In [1]: import numpy as np

In [2]: np.set_printoptions(precision=1, suppress=True, linewidth=140, sign=" ")

In [3]: def tidy(a):
   ...:     return np.round(a, 1) + 0
   ...: 

In [4]: E = np.loadtxt("data.csv", delimiter=",")

In [5]: E
Out[5]: 
array([[ 2.,  8.,  2.,  8.],
       [-3.,  0., -3.,  0.],
       [ 2.,  8.,  2.,  8.],
       [-3.,  0., -3.,  0.]])

In [6]: left, s, Vh = np.linalg.svd(E)

In [7]: vecs = Vh[:(s > 1e-8).sum()]

In [8]: rng = np.random.default_rng(12)

In [9]: x0 = E[3] + -1 * E[1] + rng.integers(2) * np.eye(4)[3]

In [10]: x0
Out[10]: array([ 0.,  0.,  0.,  1.])

In [11]: tidy(vecs.T @ vecs)
Out[11]: 
array([[ 0.5,  0. ,  0.5,  0. ],
       [ 0. ,  0.5,  0. ,  0.5],
       [ 0.5,  0. ,  0.5,  0. ],
       [ 0. ,  0.5,  0. ,  0.5]])

In [12]: tidy(np.linalg.norm(x0 - vecs.T @ vecs @ x0))
Out[12]: np.float64(0.7)

In [13]: np.allclose(vecs.T @ vecs @ x0, x0)
Out[13]: False

In [14]: tidy(np.diag(vecs.T @ vecs))
Out[14]: array([ 0.5,  0.5,  0.5,  0.5])

In [15]: x0 = np.array([1, 2, 1, 3])

In [16]: E @ (2 * x0)
Out[16]: array([ 88., -12.,  88., -12.])

In [17]: E @ x0
Out[17]: array([44., -6., 44., -6.])

In [18]: E @ np.eye(4)[3]
Out[18]: array([ 8.,  0.,  8.,  0.])

In [19]: np.linalg.norm(E @ x0) <= np.linalg.norm(E, 2) * np.linalg.norm(x0) + 1e-9
Out[19]: np.True_

In [20]: (E @ x0).argmax()
Out[20]: np.int64(0)

In [21]: feats = np.diag(3 * np.array([0, 6, 0, 1])) + np.array([[-5, -3, 5, -1], [-4, -1, 1, -2], [1, 1, -3, 3], [5, 5, -1, 3]])

In [22]: feats
Out[22]: 
array([[-5, -3,  5, -1],
       [-4, 17,  1, -2],
       [ 1,  1, -3,  3],
       [ 5,  5, -1,  6]])

In [23]: Q, Rm = np.linalg.qr(feats)

In [24]: np.allclose(Rm.T @ Rm, feats.T @ feats)
Out[24]: True

In [25]: tidy(np.abs(np.diag(Rm)))
Out[25]: array([  8.2,  17.7,   3.8,   3.9])

In [26]: tidy(np.trace(Q @ Q.T))
Out[26]: np.float64(4.0)

In [27]: x0 = np.array([1, 2, 1, 2])

In [28]: rhs = feats @ x0

In [29]: b, lr = np.zeros(4), 1 / np.linalg.norm(feats, 2) ** 2

In [30]: for i in range(6):
    ...:     b -= lr * feats.T @ (feats @ b - rhs)
    ...:     if i % 1 == 0: print(i, round(np.linalg.norm(feats @ b - rhs), 1))
    ...: 
0 13.6
1 10.3
2 8.5
3 7.5
4 6.8
5 6.3

In [31]: tidy(np.linalg.cond(feats))
Out[31]: np.float64(7.6)

In [32]: F = np.array([[0.0, 6.0, 2.0, 3.0, -4.0],
    ...:     [6.0, 0.0, 0.0, 0.0, 0.0],
    ...:     [2.0, 0.0, 0.0, 0.0, 0.0],
    ...:     [3.0, 0.0, 0.0, 0.0, 0.0],
    ...:     [-4.0, 0.0, 0.0, 0.0, 0.0]])

In [33]: P = np.triu(np.array([[2, 4, 3, 4, 3],
    ...:     [4, 5, 0, 4, 5],
    ...:     [0, 5, 4, 0, 2],
    ...:     [2, 1, 4, 5, 2],
    ...:     [3, 3, 4, 1, 0]]), 1) + np.eye(5)

In [34]: B = P @ F @ np.linalg.inv(P)

In [35]: np.trace(B), np.trace(F)
Out[35]: (np.float64(0.0), np.float64(0.0))

In [36]: B
Out[36]: 
array([[  30., -114.,  -88.,  339.,  -26.],
       [  -2.,    8.,    6.,  -24.,    2.],
       [  -6.,   24.,   18.,  -72.,    6.],
       [  -5.,   20.,   15.,  -60.,    5.],
       [  -4.,   16.,   12.,  -48.,    4.]])

In [37]: P @ F - F @ P
Out[37]: 
array([[ 30.,   0.,   0., -24., -40.],
       [ -8., -24., -18., -24., -18.],
       [ -8.,  -8.,  -6.,  -8.,  -6.],
       [ -8., -12.,  -9., -12.,  -9.],
       [  0.,  16.,  12.,  16.,  12.]])

In [38]: np.unravel_index(np.abs(B).argmax(), B.shape)
Out[38]: (np.int64(0), np.int64(3))

In [39]: tidy(np.linalg.svd(B, compute_uv=False))
Out[39]: array([ 388.7,    1.3,    0. ,    0. ,    0. ])

In [40]: B.mean(axis=0)
Out[40]: array([ 2.6, -9.2, -7.4, 27. , -1.8])

In [41]: B - B[0]
Out[41]: 
array([[   0.,    0.,    0.,    0.,    0.],
       [ -32.,  122.,   94., -363.,   28.],
       [ -36.,  138.,  106., -411.,   32.],
       [ -35.,  134.,  103., -399.,   31.],
       [ -34.,  130.,  100., -387.,   30.]])

In [42]: np.linalg.matrix_rank(B)
Out[42]: np.int64(2)

In [43]: B.sum(axis=1)
Out[43]: array([141., -10., -30., -25., -20.])

In [44]: B = np.array([[-2, -2, 1], [2, -1, -2]])

In [45]: basis = np.kron(B, F)

In [46]: np.linalg.matrix_rank(basis)
Out[46]: np.int64(4)

In [47]: basis
Out[47]: 
array([[ -0., -12.,  -4.,  -6.,   8.,  -0., -12.,  -4.,  -6.,   8.,   0.,   6.,   2.,   3.,  -4.],
       [-12.,  -0.,  -0.,  -0.,  -0., -12.,  -0.,  -0.,  -0.,  -0.,   6.,   0.,   0.,   0.,   0.],
       [ -4.,  -0.,  -0.,  -0.,  -0.,  -4.,  -0.,  -0.,  -0.,  -0.,   2.,   0.,   0.,   0.,   0.],
       [ -6.,  -0.,  -0.,  -0.,  -0.,  -6.,  -0.,  -0.,  -0.,  -0.,   3.,   0.,   0.,   0.,   0.],
       [  8.,  -0.,  -0.,  -0.,  -0.,   8.,  -0.,  -0.,  -0.,  -0.,  -4.,   0.,   0.,   0.,   0.],
       [  0.,  12.,   4.,   6.,  -8.,  -0.,  -6.,  -2.,  -3.,   4.,  -0., -12.,  -4.,  -6.,   8.],
       [ 12.,   0.,   0.,   0.,   0.,  -6.,  -0.,  -0.,  -0.,  -0., -12.,  -0.,  -0.,  -0.,  -0.],
       [  4.,   0.,   0.,   0.,   0.,  -2.,  -0.,  -0.,  -0.,  -0.,  -4.,  -0.,  -0.,  -0.,  -0.],
       [  6.,   0.,   0.,   0.,   0.,  -3.,  -0.,  -0.,  -0.,  -0.,  -6.,  -0.,  -0.,  -0.,  -0.],
       [ -8.,   0.,   0.,   0.,   0.,   4.,  -0.,  -0.,  -0.,  -0.,   8.,  -0.,  -0.,  -0.,  -0.]])

In [48]: tidy(np.linalg.norm(basis, 2)), tidy(np.linalg.norm(B, 2) * np.linalg.norm(F, 2))
Out[48]: (np.float64(29.1), np.float64(29.1))

In [49]: left, s, Vh = np.linalg.svd(basis)

In [50]: tidy(s)
Out[50]: array([ 29.1,  29.1,  18. ,  18. ,   0. ,   0. ,   0. ,   0. ,   0. ,   0. ])

In [51]: B = left[:, :4] @ np.diag(s[:4]) @ Vh[:4]

In [52]: tidy(B)
Out[52]: 
array([[  0., -12.,  -4.,  -6.,   8.,   0., -12.,  -4.,  -6.,   8.,   0.,   6.,   2.,   3.,  -4.],
       [-12.,   0.,   0.,   0.,   0., -12.,   0.,   0.,   0.,   0.,   6.,   0.,   0.,   0.,   0.],
       [ -4.,   0.,   0.,   0.,   0.,  -4.,   0.,   0.,   0.,   0.,   2.,   0.,   0.,   0.,   0.],
       [ -6.,   0.,   0.,   0.,   0.,  -6.,   0.,   0.,   0.,   0.,   3.,   0.,   0.,   0.,   0.],
       [  8.,   0.,   0.,   0.,   0.,   8.,   0.,   0.,   0.,   0.,  -4.,   0.,   0.,   0.,   0.],
       [  0.,  12.,   4.,   6.,  -8.,   0.,  -6.,  -2.,  -3.,   4.,   0., -12.,  -4.,  -6.,   8.],
       [ 12.,   0.,   0.,   0.,   0.,  -6.,   0.,   0.,   0.,   0., -12.,   0.,   0.,   0.,   0.],
       [  4.,   0.,   0.,   0.,   0.,  -2.,   0.,   0.,   0.,   0.,  -4.,   0.,   0.,   0.,   0.],
       [  6.,   0.,   0.,   0.,   0.,  -3.,   0.,   0.,   0.,   0.,  -6.,   0.,   0.,   0.,   0.],
       [ -8.,   0.,   0.,   0.,   0.,   4.,   0.,   0.,   0.,   0.,   8.,   0.,   0.,   0.,   0.]])

In [53]: tidy(np.abs(basis - B).max())
Out[53]: np.float64(0.0)

In [54]: tidy(np.linalg.norm(basis - B) / np.linalg.norm(basis))
Out[54]: np.float64(0.0)

In [55]: def softmax(z):
    ...:     e = np.exp(z - z.max(axis=-1, keepdims=True))
    ...:     return e / e.sum(axis=-1, keepdims=True)
    ...: 

In [56]: tidy(softmax(feats).sum(axis=1))
Out[56]: array([ 1.,  1.,  1.,  1.])

In [57]: tidy(softmax(feats[1]))
Out[57]: array([ 0.,  1.,  0.,  0.])

In [58]: tidy(softmax(10 * feats[1]))
Out[58]: array([ 0.,  1.,  0.,  0.])

In [59]: scores = feats @ feats.T / np.sqrt(4)

In [60]: tidy(softmax(scores))
Out[60]: 
array([[ 1.,  0.,  0.,  0.],
       [ 0.,  1.,  0.,  0.],
       [ 0.,  0.,  0.,  1.],
       [ 0.,  0.,  0.,  1.]])

In [61]: softmax(scores).round(6).argmax(axis=1)
Out[61]: array([ 0,  1,  3,  3])

In [62]: softmax(scores)[1] @ feats
Out[62]: array([-4., 17.,  1., -2.])

In [63]: W0 = np.loadtxt("layer7.csv", delimiter=",")

In [64]: W0
Out[64]: 
array([[  2.,   2.,   0.],
       [  2.,   4.,   0.],
       [  2.,   4.,   0.],
       [  4.,   6.,   2.],
       [  4.,   6.,   2.],
       [  5.,   6.,   3.],
       [  7.,   6.,   3.],
       [  9.,   7.,   4.],
       [  9.,   9.,   5.],
       [  9.,   9.,   5.],
       [ 10.,  10.,   5.],
       [ 10.,  11.,   6.],
       [ 10.,  12.,   8.],
       [ 12.,  13.,   9.],
       [ 13.,  15.,   9.],
       [ 15.,  17.,  10.],
       [ 15.,  17.,  11.],
       [ 16.,  17.,  13.],
       [ 16.,  18.,  14.],
       [ 17.,  18.,  14.],
       [ 18.,  20.,  14.],
       [ 19.,  21.,  14.],
       [ 19.,  22.,  14.],
       [ 20.,  22.,  16.],
       [ 20.,  23.,  18.],
       [ 22.,  24.,  20.],
       [ 24.,  26.,  20.]])

In [65]: # row 2 repeats row 1

In [66]: Ac = W0 - W0.mean(axis=0)

In [67]: vecs = np.linalg.svd(Ac)[2][:1]

In [68]: B = Ac - Ac @ vecs.T @ vecs

In [69]: tidy(np.cov(Ac @ vecs.T, rowvar=False))
Out[69]: np.float64(131.8)

In [70]: tidy(np.linalg.norm(B) / np.linalg.norm(Ac))
Out[70]: np.float64(0.1)
